% python3 -q
>>> import numpy as np
>>> np.set_printoptions(precision=2, suppress=True, linewidth=140)
>>> M = np.array([[2, -1, -1, 1, -1],
...     [3, 2, 2, 2, -2],
...     [2, 3, 3, 1, -1],
...     [-3, -1, -2, -3, 3],
...     [2, 2, -1, 2, -2],
...     [3, 2, -3, -2, 2],
...     [-2, 3, 1, -2, 2],
...     [2, -3, -1, 1, -1],
...     [-1, 0, 3, -3, 3],
...     [2, 1, -2, 2, -2],
...     [-1, -3, -2, -2, 2]])
>>> # looks like rank 4
>>> C = M[[2, 1]].astype(float)
>>> for _ in range(7):
...     idx = np.linalg.norm(M[:, None] - C, axis=-1).argmin(axis=1)
...     C = np.array([M[idx == j].mean(axis=0) for j in range(2)])
... 
>>> print(idx)
[1 1 1 0 1 0 0 1 0 1 0]
>>> C[1] - C[0]
array([ 2.97,  0.47,  0.6 ,  3.9 , -3.9 ])
>>> C
array([[-0.8 ,  0.2 , -0.6 , -2.4 ,  2.4 ],
       [ 2.17,  0.67,  0.  ,  1.5 , -1.5 ]])
>>> Xs = M - M.mean(axis=0)
>>> left, sigma, Vt = np.linalg.svd(Xs, full_matrices=False)
>>> (np.sign(left[:, 0]) == np.sign(left[0, 0])).astype(int)
array([1, 1, 1, 0, 1, 0, 0, 1, 0, 1, 0])
>>> Vt[0] * np.sign(Vt[0, np.abs(Vt[0]).argmax()])
array([ 0.53,  0.25,  0.1 ,  0.57, -0.57])
>>> round(float((sigma ** 2).sum() ** 2 / (sigma ** 4).sum()), 2)
2.55
>>> np.round(Xs.mean(axis=0), 2) + 0
array([0., 0., 0., 0., 0.])
>>> print(np.searchsorted(np.cumsum(sigma ** 2) / (sigma ** 2).sum(), 0.9) + 1)
3
>>> sigma.round(2) + 0
array([11.18,  7.95,  5.32,  3.52,  0.  ])
>>> np.abs(Vt[0]).argmax()
np.int64(3)
>>> q, _ = np.linalg.qr(np.array([[1.4, 1.5, -0.8, 1.0, -1.2, -0.6, 0.9],
...     [-0.3, 1.0, -0.8, 0.8, 0.3, -0.7, 1.7],
...     [-0.2, -1.2, 0.1, -1.2, -1.1, 0.2, -0.8],
...     [0.0, 0.3, 1.4, 1.4, 1.1, -1.6, -1.0],
...     [0.3, -0.6, -0.2, -1.4, -0.5, 1.4, 0.0],
...     [-0.4, -1.5, 0.2, -0.6, 0.5, -1.0, 0.3],
...     [1.3, 0.5, 1.4, -0.6, -0.1, 0.1, -0.2],
...     [0.5, 0.7, 0.6, 0.2, -0.3, 0.7, -0.5],
...     [0.0, 0.0, 1.3, -1.0, 0.4, -2.3, -2.0],
...     [-0.2, -0.4, 1.7, -1.9, -2.8, 0.3, 0.7]]))
>>> E = q @ q.T
>>> E.round(2) + 0
array([[ 0.96,  0.05,  0.11, -0.04, -0.11, -0.04,  0.09, -0.02, -0.02, -0.03],
       [ 0.05,  0.66, -0.38, -0.15, -0.13,  0.01, -0.07, -0.17,  0.04,  0.08],
       [ 0.11, -0.38,  0.48, -0.08,  0.06,  0.1 , -0.23, -0.06,  0.08,  0.12],
       [-0.04, -0.15, -0.08,  0.71, -0.38,  0.1 ,  0.07,  0.11,  0.01, -0.01],
       [-0.11, -0.13,  0.06, -0.38,  0.39,  0.02,  0.23,  0.01, -0.03, -0.04],
       [-0.04,  0.01,  0.1 ,  0.1 ,  0.02,  0.77,  0.13, -0.37, -0.05,  0.  ],
       [ 0.09, -0.07, -0.23,  0.07,  0.23,  0.13,  0.79,  0.14,  0.06,  0.05],
       [-0.02, -0.17, -0.06,  0.11,  0.01, -0.37,  0.14,  0.29, -0.06,  0.05],
       [-0.02,  0.04,  0.08,  0.01, -0.03, -0.05,  0.06, -0.06,  0.98, -0.01],
       [-0.03,  0.08,  0.12, -0.01, -0.04,  0.  ,  0.05,  0.05, -0.01,  0.97]])
>>> np.linalg.matrix_rank(E, rtol=0.1)
np.int64(7)
>>> np.linalg.cond(E) > 100
np.True_
>>> q, _ = np.linalg.qr(np.array([[-0.3, -0.4, 0.4, 0.3, 0.5],
...     [-0.4, 0.1, 0.5, 1.4, 0.6],
...     [-1.3, 1.2, 0.1, 0.5, 0.2],
...     [1.5, -0.4, -1.2, 0.2, 0.2],
...     [0.0, 0.9, 0.5, 0.4, -0.3]]))
>>> w = np.array([0, -3, -1, 0, -1])
>>> W0 = q @ np.diag(w) @ q.T
>>> W0
array([[-1.32,  0.14,  0.52,  0.23,  0.63],
       [ 0.14, -0.23,  0.35,  0.27,  0.07],
       [ 0.52,  0.35, -0.96, -0.64, -0.65],
       [ 0.23,  0.27, -0.64, -0.44, -0.42],
       [ 0.63,  0.07, -0.65, -0.42, -2.04]])
>>> rk = np.linalg.matrix_rank(W0)
>>> rk
np.int64(3)
>>> ns = np.linalg.svd(W0)[2][rk:].T
>>> print(np.round(ns @ ns.T, 2) + 0)
[[ 0.07  0.21  0.13 -0.02 -0.01]
 [ 0.21  0.78  0.28  0.22 -0.04]
 [ 0.13  0.28  0.43 -0.39 -0.01]
 [-0.02  0.22 -0.39  0.72 -0.02]
 [-0.01 -0.04 -0.01 -0.02  0.  ]]
>>> [int(np.linalg.matrix_rank(W0[:, :j + 1])) for j in range(5)]
[1, 2, 3, 3, 3]
>>> np.linalg.matrix_rank(W0.T @ W0), np.linalg.matrix_rank(W0 @ W0.T)
(np.int64(3), np.int64(3))
>>> np.round(W0 @ ns, 2) + 0
array([[0., 0.],
       [0., 0.],
       [0., 0.],
       [0., 0.],
       [0., 0.]])
>>> [int(np.linalg.matrix_rank(np.delete(W0, i, axis=0))) for i in range(5)]
[3, 3, 3, 3, 3]
>>> np.allclose(W0 @ ns, 0)
True
>>> [int(np.linalg.matrix_rank(W0[:i])) for i in range(1, len(W0) + 1)]
[1, 2, 3, 3, 3]
>>> left, sigma, Vt = np.linalg.svd(W0)
>>> print(np.argmax(sigma[:-1] / (sigma[1:] + 1e-6)) + 1)
3
>>> other = left[:, :3] @ np.diag(sigma[:3]) @ Vt[:3]
>>> round(float(np.linalg.norm(W0 - other, 2)), 2), round(sigma[3], 2)
(0.0, np.float64(0.0))
>>> other
array([[-1.32,  0.14,  0.52,  0.23,  0.63],
       [ 0.14, -0.23,  0.35,  0.27,  0.07],
       [ 0.52,  0.35, -0.96, -0.64, -0.65],
       [ 0.23,  0.27, -0.64, -0.44, -0.42],
       [ 0.63,  0.07, -0.65, -0.42, -2.04]])
>>> np.linalg.matrix_rank(W0, rtol=0.05)
np.int64(3)
>>> vec = np.array([-5, 4, 5, -7, -2])
>>> h1 = np.maximum(other @ vec, 0)
>>> np.flatnonzero(h1 > 1e-9)
array([0, 3, 4])
>>> np.maximum(other @ vec, 0) - np.maximum(-other @ vec, 0)
array([ 6.95, -1.93, -0.28,  0.63,  0.92])
>>> other = np.array([[1, 1, 3], [3, 3, 0], [2, 0, 2], [3, 0, 2], [2, 1, 1]])
>>> np.einsum("ik,kj->ji", W0, other)
array([[ 2.09,  1.08, -3.58, -2.4 , -5.81],
       [-0.27, -0.48,  0.91,  0.61, -1.19],
       [-1.83,  1.73, -2.28, -1.88, -2.31]])
>>> other.T @ W0.T
array([[ 2.09,  1.08, -3.58, -2.4 , -5.81],
       [-0.27, -0.48,  0.91,  0.61, -1.19],
       [-1.83,  1.73, -2.28, -1.88, -2.31]])
>>> np.vstack([W0, other.T]).shape
(8, 5)
>>> W0 @ other
array([[ 2.09, -0.27, -1.83],
       [ 1.08, -0.48,  1.73],
       [-3.58,  0.91, -2.28],
       [-2.4 ,  0.61, -1.88],
       [-5.81, -1.19, -2.31]])
>>> K = np.load("out3.npy")
>>> K
array([[-0.6 , -1.5 , -0.43, -0.1 ,  0.4 , -0.2 ,  0.  , -0.3 ],
       [-0.9 ,  0.3 , -2.2 ,  1.3 , -2.  , -0.7 ,  1.  , -0.9 ],
       [ 0.9 ,  0.7 , -0.28, -0.8 , -2.2 ,  0.3 ,  1.2 , -0.4 ],
       [-0.7 ,  0.7 ,  1.78,  2.4 ,  1.8 , -0.2 , -0.4 ,  0.8 ],
       [-0.4 ,  0.  , -0.58,  1.4 , -0.2 ,  1.9 , -1.1 ,  0.  ],
       [ 1.  ,  0.4 ,  1.04,  1.  ,  1.2 ,  0.8 ,  2.  ,  0.9 ],
       [ 0.4 , -0.8 ,  0.57, -1.  , -1.4 , -0.5 ,  0.2 ,  0.4 ],
       [-1.4 , -0.3 , -1.29, -0.3 , -0.2 ,  0.7 , -1.  , -0.8 ],
       [ 0.9 ,  1.1 , -1.32,  1.4 , -0.8 ,  1.9 ,  1.2 , -1.2 ],
       [ 1.1 ,  1.3 , -0.73,  0.1 , -1.5 , -0.1 ,  1.  , -0.4 ],
       [ 1.4 , -0.5 , -0.34, -0.6 , -0.8 ,  0.4 , -0.1 , -0.2 ],
       [-0.4 ,  1.2 ,  1.54,  0.  , -0.1 ,  1.8 , -0.9 ,  0.6 ],
       [ 0.2 , -1.1 , -1.06, -1.1 ,  1.  , -0.8 ,  0.1 , -0.6 ]])
>>> vec = np.array([5, -1, -4, 4, 2, 0, 3, 1])
>>> K @ vec
array([  0.32,   7.3 ,   0.52,   1.48,   2.22,  13.74,  -5.28,  -6.94,  15.08,   7.12,   4.36, -11.66,   3.64])
>>> print(np.linalg.norm(K @ vec) <= np.linalg.norm(K, 2) * np.linalg.norm(vec) + 1e-9)
True
>>> K @ np.ones(8)
array([-2.73, -4.1 , -0.58,  6.18,  1.02,  8.34, -2.13, -4.59,  3.18,  0.77, -0.74,  3.74, -3.36])
>>> (K * vec).sum(axis=1)
array([  0.32,   7.3 ,   0.52,   1.48,   2.22,  13.74,  -5.28,  -6.94,  15.08,   7.12,   4.36, -11.66,   3.64])
>>> P = K @ np.linalg.solve(K.T @ K, K.T)
>>> np.round(P @ K[:, 6], 2) + 0
array([ 0. ,  1. ,  1.2, -0.4, -1.1,  2. ,  0.2, -1. ,  1.2,  1. , -0.1, -0.9,  0.1])
>>> np.round(np.linalg.eigvalsh(P), 2) + 0
array([0., 0., 0., 0., 0., 1., 1., 1., 1., 1., 1., 1., 1.])
>>> round(np.trace(P), 2)
np.float64(8.0)
>>> np.round(np.linalg.norm(K, "nuc"), 2)
np.float64(25.28)
>>> round(float(np.linalg.norm(K[11] - K[0])), 2)
4.13
>>> round(K[11] @ K[0], 2)
np.float64(-2.8)
>>> np.linalg.norm(K, axis=1)
array([1.76, 3.71, 2.92, 3.74, 2.7 , 3.18, 2.13, 2.44, 3.59, 2.62, 1.88, 2.9 , 2.37])
>>> K.reshape(2, -1)
array([[-0.6 , -1.5 , -0.43, -0.1 ,  0.4 , -0.2 ,  0.  , -0.3 , -0.9 ,  0.3 , -2.2 ,  1.3 , -2.  , -0.7 ,  1.  , -0.9 ,  0.9 ,  0.7 ,
        -0.28, -0.8 , -2.2 ,  0.3 ,  1.2 , -0.4 , -0.7 ,  0.7 ,  1.78,  2.4 ,  1.8 , -0.2 , -0.4 ,  0.8 , -0.4 ,  0.  , -0.58,  1.4 ,
        -0.2 ,  1.9 , -1.1 ,  0.  ,  1.  ,  0.4 ,  1.04,  1.  ,  1.2 ,  0.8 ,  2.  ,  0.9 ,  0.4 , -0.8 ,  0.57, -1.  ],
       [-1.4 , -0.5 ,  0.2 ,  0.4 , -1.4 , -0.3 , -1.29, -0.3 , -0.2 ,  0.7 , -1.  , -0.8 ,  0.9 ,  1.1 , -1.32,  1.4 , -0.8 ,  1.9 ,
         1.2 , -1.2 ,  1.1 ,  1.3 , -0.73,  0.1 , -1.5 , -0.1 ,  1.  , -0.4 ,  1.4 , -0.5 , -0.34, -0.6 , -0.8 ,  0.4 , -0.1 , -0.2 ,
        -0.4 ,  1.2 ,  1.54,  0.  , -0.1 ,  1.8 , -0.9 ,  0.6 ,  0.2 , -1.1 , -1.06, -1.1 ,  1.  , -0.8 ,  0.1 , -0.6 ]])
>>> K.reshape(-1, 2)
array([[-0.6 , -1.5 ],
       [-0.43, -0.1 ],
       [ 0.4 , -0.2 ],
       [ 0.  , -0.3 ],
       [-0.9 ,  0.3 ],
       [-2.2 ,  1.3 ],
       [-2.  , -0.7 ],
       [ 1.  , -0.9 ],
       [ 0.9 ,  0.7 ],
       [-0.28, -0.8 ],
       [-2.2 ,  0.3 ],
       [ 1.2 , -0.4 ],
       [-0.7 ,  0.7 ],
       [ 1.78,  2.4 ],
       [ 1.8 , -0.2 ],
       [-0.4 ,  0.8 ],
       [-0.4 ,  0.  ],
       [-0.58,  1.4 ],
       [-0.2 ,  1.9 ],
       [-1.1 ,  0.  ],
       [ 1.  ,  0.4 ],
       [ 1.04,  1.  ],
       [ 1.2 ,  0.8 ],
       [ 2.  ,  0.9 ],
       [ 0.4 , -0.8 ],
       [ 0.57, -1.  ],
       [-1.4 , -0.5 ],
       [ 0.2 ,  0.4 ],
       [-1.4 , -0.3 ],
       [-1.29, -0.3 ],
       [-0.2 ,  0.7 ],
       [-1.  , -0.8 ],
       [ 0.9 ,  1.1 ],
       [-1.32,  1.4 ],
       [-0.8 ,  1.9 ],
       [ 1.2 , -1.2 ],
       [ 1.1 ,  1.3 ],
       [-0.73,  0.1 ],
       [-1.5 , -0.1 ],
       [ 1.  , -0.4 ],
       [ 1.4 , -0.5 ],
       [-0.34, -0.6 ],
       [-0.8 ,  0.4 ],
       [-0.1 , -0.2 ],
       [-0.4 ,  1.2 ],
       [ 1.54,  0.  ],
       [-0.1 ,  1.8 ],
       [-0.9 ,  0.6 ],
       [ 0.2 , -1.1 ],
       [-1.06, -1.1 ],
       [ 1.  , -0.8 ],
       [ 0.1 , -0.6 ]])
>>> K.ravel(order="F")
array([-0.6 , -0.9 ,  0.9 , -0.7 , -0.4 ,  1.  ,  0.4 , -1.4 ,  0.9 ,  1.1 ,  1.4 , -0.4 ,  0.2 , -1.5 ,  0.3 ,  0.7 ,  0.7 ,  0.  ,  0.4 ,
       -0.8 , -0.3 ,  1.1 ,  1.3 , -0.5 ,  1.2 , -1.1 , -0.43, -2.2 , -0.28,  1.78, -0.58,  1.04,  0.57, -1.29, -1.32, -0.73, -0.34,  1.54,
       -1.06, -0.1 ,  1.3 , -0.8 ,  2.4 ,  1.4 ,  1.  , -1.  , -0.3 ,  1.4 ,  0.1 , -0.6 ,  0.  , -1.1 ,  0.4 , -2.  , -2.2 ,  1.8 , -0.2 ,
        1.2 , -1.4 , -0.2 , -0.8 , -1.5 , -0.8 , -0.1 ,  1.  , -0.2 , -0.7 ,  0.3 , -0.2 ,  1.9 ,  0.8 , -0.5 ,  0.7 ,  1.9 , -0.1 ,  0.4 ,
        1.8 , -0.8 ,  0.  ,  1.  ,  1.2 , -0.4 , -1.1 ,  2.  ,  0.2 , -1.  ,  1.2 ,  1.  , -0.1 , -0.9 ,  0.1 , -0.3 , -0.9 , -0.4 ,  0.8 ,
        0.  ,  0.9 ,  0.4 , -0.8 , -1.2 , -0.4 , -0.2 ,  0.6 , -0.6 ])
>>> T = K.reshape(13, 2, -1)
>>> T.shape
(13, 2, 4)
>>> T[:, 0]
array([[-0.6 , -1.5 , -0.43, -0.1 ],
       [-0.9 ,  0.3 , -2.2 ,  1.3 ],
       [ 0.9 ,  0.7 , -0.28, -0.8 ],
       [-0.7 ,  0.7 ,  1.78,  2.4 ],
       [-0.4 ,  0.  , -0.58,  1.4 ],
       [ 1.  ,  0.4 ,  1.04,  1.  ],
       [ 0.4 , -0.8 ,  0.57, -1.  ],
       [-1.4 , -0.3 , -1.29, -0.3 ],
       [ 0.9 ,  1.1 , -1.32,  1.4 ],
       [ 1.1 ,  1.3 , -0.73,  0.1 ],
       [ 1.4 , -0.5 , -0.34, -0.6 ],
       [-0.4 ,  1.2 ,  1.54,  0.  ],
       [ 0.2 , -1.1 , -1.06, -1.1 ]])
